$ python -q
>>> import numpy as np
>>> np.set_printoptions(precision=2, suppress=True, linewidth=200)
>>> rd = lambda a: np.round(a, 2) + 0
>>> M = np.loadtxt("block8.csv", delimiter=",")
>>> M
array([[  0., -14.,   0.,  -6.],
       [  7.,   0.,   3.,   0.],
       [  0.,  -8.,   0., -12.],
       [  4.,   0.,   6.,   0.]])
>>> vec = np.array([3, -1, -4, 3])
>>> rhs = M @ vec
>>> rhs
array([ -4.,   9., -28., -12.])
>>> rd(np.linalg.solve(M, rhs))
array([ 3., -1., -4.,  3.])
>>> rd(np.linalg.solve(M, M[:, 3]))
array([0., 0., 0., 1.])
>>> f = np.array([2, 0, -4, 0])
>>> other = M + np.outer(f, np.eye(4)[3])
>>> np.linalg.matrix_rank(np.linalg.inv(other) - np.linalg.inv(M), tol=1e-8)
np.int64(1)
>>> np.linalg.matrix_rank(other - M)
np.int64(1)
>>> rd(np.linalg.det(other) / np.linalg.det(M)), rd(1 + np.linalg.solve(M, f)[3])
(np.float64(1.6), np.float64(1.6))
>>> other
array([[  0., -14.,   0.,  -4.],
       [  7.,   0.,   3.,   0.],
       [  0.,  -8.,   0., -16.],
       [  4.,   0.,   6.,   0.]])
>>> rng = np.random.default_rng(188430)
>>> idx = rng.permutation(4)
>>> idx
array([3, 2, 0, 1])
>>> other = M[idx][:, idx]
>>> rd(np.linalg.det(other)), rd(np.linalg.det(M[idx]))
(np.float64(3600.0), np.float64(-3600.0))
>>> np.allclose(other, M)
False
>>> np.diag(other)
array([0., 0., 0., 0.])
>>> np.trace(other)
np.float64(0.0)
>>> t3 = np.stack([M, -1 * M, M[::-1]])
>>> t3.sum(axis=0)
array([[  4.,   0.,   6.,   0.],
       [  0.,  -8.,   0., -12.],
       [  7.,   0.,   3.,   0.],
       [  0., -14.,   0.,  -6.]])
>>> (t3 @ M.T).shape
(3, 4, 4)
